In [1]: import numpy as np

In [2]: from numpy import linalg as LA

In [3]: np.set_printoptions(precision=1, suppress=True, linewidth=140, floatmode="fixed")

In [4]: W0 = np.load("m.npy")

In [5]: W0
Out[5]: 
array([[ 2, 39, 12,  7],
       [ 0,  4,  0,  0],
       [26, 24, 27,  7],
       [ 0, 39,  0,  2],
       [85, 82, 79, 18],
       [17, 21, 20,  6],
       [49, 70, 51, 14],
       [ 0,  0,  0,  0],
       [ 0,  0,  0,  0],
       [ 0,  0,  0,  0],
       [47,  0, 36,  4],
       [35, 27, 34,  8],
       [72, 47, 64, 13],
       [ 0, 18,  0,  0],
       [40,  0, 33,  5],
       [66,  0, 52,  7],
       [ 8,  0,  2,  0],
       [38,  0, 29,  3],
       [65,  0, 50,  6],
       [ 0,  0,  0,  0],
       [15, 74, 27, 12],
       [83, 66, 75, 16],
       [ 0,  1,  0,  1],
       [ 0,  0,  0,  1],
       [ 0,  0,  0,  0],
       [ 0,  0,  0,  0],
       [ 0, 57,  4,  8],
       [ 0, 14,  0,  2]])

In [6]: vec = np.array([0, 2, -1, -1])

In [7]: rhs = W0 @ vec

In [8]: b, lr = np.zeros(4), 1 / LA.norm(W0, 2) ** 2

In [9]: for i in range(40):
   ...:     b -= lr * W0.T @ (W0 @ b - rhs)
   ...:     if i % 10 == 0: print(i, round(LA.norm(W0 @ b - rhs), 1))
   ...: 
0 186.4
10 36.2
20 15.4
30 14.1

In [10]: np.round(LA.cond(W0), 1)
Out[10]: np.float64(86.9)

In [11]: cent = W0[[22, 20]].astype(float)

In [12]: for _ in range(5):
    ...:     lab = LA.norm(W0[:, None] - cent, axis=-1).argmin(axis=1)
    ...:     cent = np.array([W0[lab == j].mean(axis=0) for j in range(2)])
    ...: 

In [13]: lab
Out[13]: array([0, 0, 0, 0, 1, 0, 1, 0, 0, 0, 0, 0, 1, 0, 0, 1, 0, 0, 1, 0, 1, 1, 0, 0, 0, 0, 0, 0])

In [14]: np.abs(cent[1] - cent[0]).argmax()
Out[14]: np.int64(0)

In [15]: np.bincount(lab)
Out[15]: array([21,  7])

In [16]: cent[1] - cent[0]
Out[16]: array([52.0, 36.8, 47.5,  9.7])

In [17]: t = np.radians(30)

In [18]: R = np.eye(4)

In [19]: R[0, 0] = R[2, 2] = np.cos(t)

In [20]: R[0, 2], R[2, 0] = -np.sin(t), np.sin(t)

In [21]: R
Out[21]: 
array([[ 0.9,  0.0, -0.5,  0.0],
       [ 0.0,  1.0,  0.0,  0.0],
       [ 0.5,  0.0,  0.9,  0.0],
       [ 0.0,  0.0,  0.0,  1.0]])

In [22]: B = W0 @ R.T

In [23]: np.allclose(W0 @ W0.T, B @ B.T)
Out[23]: True

In [24]: mat = np.load("out13.npy")

In [25]: mat
Out[25]: 
array([[ 3,  1,  1, -1],
       [ 1,  3,  1,  1],
       [ 1,  1,  3,  1],
       [-1,  1,  1,  3]])

In [26]: round(LA.det(mat[::-1]), 1)
Out[26]: np.float64(32.0)

In [27]: np.round(LA.det(2 * mat), 1), round(LA.det(mat), 1)
Out[27]: (np.float64(512.0), np.float64(32.0))

In [28]: np.kron(np.eye(2, dtype=int), mat)
Out[28]: 
array([[ 3,  1,  1, -1,  0,  0,  0,  0],
       [ 1,  3,  1,  1,  0,  0,  0,  0],
       [ 1,  1,  3,  1,  0,  0,  0,  0],
       [-1,  1,  1,  3,  0,  0,  0,  0],
       [ 0,  0,  0,  0,  3,  1,  1, -1],
       [ 0,  0,  0,  0,  1,  3,  1,  1],
       [ 0,  0,  0,  0,  1,  1,  3,  1],
       [ 0,  0,  0,  0, -1,  1,  1,  3]])

In [29]: arr = np.load("test11.npy")

In [30]: arr
Out[30]: 
array([[0.1, 0.3, 0.1],
       [0.3, 0.8, 0.3],
       [0.1, 0.3, 0.1]])

In [31]: hat = np.triu(np.array([[1, 1, 1], [2, 1, 2], [1, 2, 2]]), 1) + np.eye(3)

In [32]: B = hat @ arr @ LA.inv(hat)

In [33]: round(float(np.trace(B)), 1), np.trace(arr)
Out[33]: (1.0, np.float64(1.0))

In [34]: np.unravel_index(np.abs(arr).argmax(), arr.shape)
Out[34]: (np.int64(1), np.int64(1))

In [35]: arr.sum(axis=0)
Out[35]: array([0.5, 1.4, 0.5])

In [36]: round(LA.norm(arr), 1)
Out[36]: np.float64(1.0)

In [37]: data = np.load("w.npy")

In [38]: data
Out[38]: 
array([[6, 0, 0],
       [0, 9, 0],
       [0, 0, 1]])

In [39]: ev, vecs = LA.eigh(data)

In [40]: LA.svd(data, compute_uv=False)
Out[40]: array([9.0, 6.0, 1.0])

In [41]: np.unique(ev.round(6) + 0, return_counts=True)[1]
Out[41]: array([1, 1, 1])

In [42]: Uu, sigma, VT = LA.svd(data, full_matrices=False)

In [43]: VT @ VT.T
Out[43]: 
array([[1.0, 0.0, 0.0],
       [0.0, 1.0, 0.0],
       [0.0, 0.0, 1.0]])

In [44]: Uu.T @ Uu
Out[44]: 
array([[1.0, 0.0, 0.0],
       [0.0, 1.0, 0.0],
       [0.0, 0.0, 1.0]])

In [45]: Uu.T @ data @ VT.T
Out[45]: 
array([[9.0, 0.0, 0.0],
       [0.0, 6.0, 0.0],
       [0.0, 0.0, 1.0]])

In [46]: np.cumsum(sigma ** 2) / np.sum(sigma ** 2)
Out[46]: array([0.7, 1.0, 1.0])

In [47]: sigma
Out[47]: array([9.0, 6.0, 1.0])

In [48]: round(np.sqrt((sigma ** 2).sum()), 1), round(LA.norm(data), 1)
Out[48]: (np.float64(10.9), np.float64(10.9))

In [49]: np.allclose(Uu * sigma @ VT, data)
Out[49]: True

In [50]: np.abs(Uu[:, 0]).round(6).argmax()
Out[50]: np.int64(1)

In [51]: sigma / sigma[0]
Out[51]: array([1.0, 0.7, 0.1])
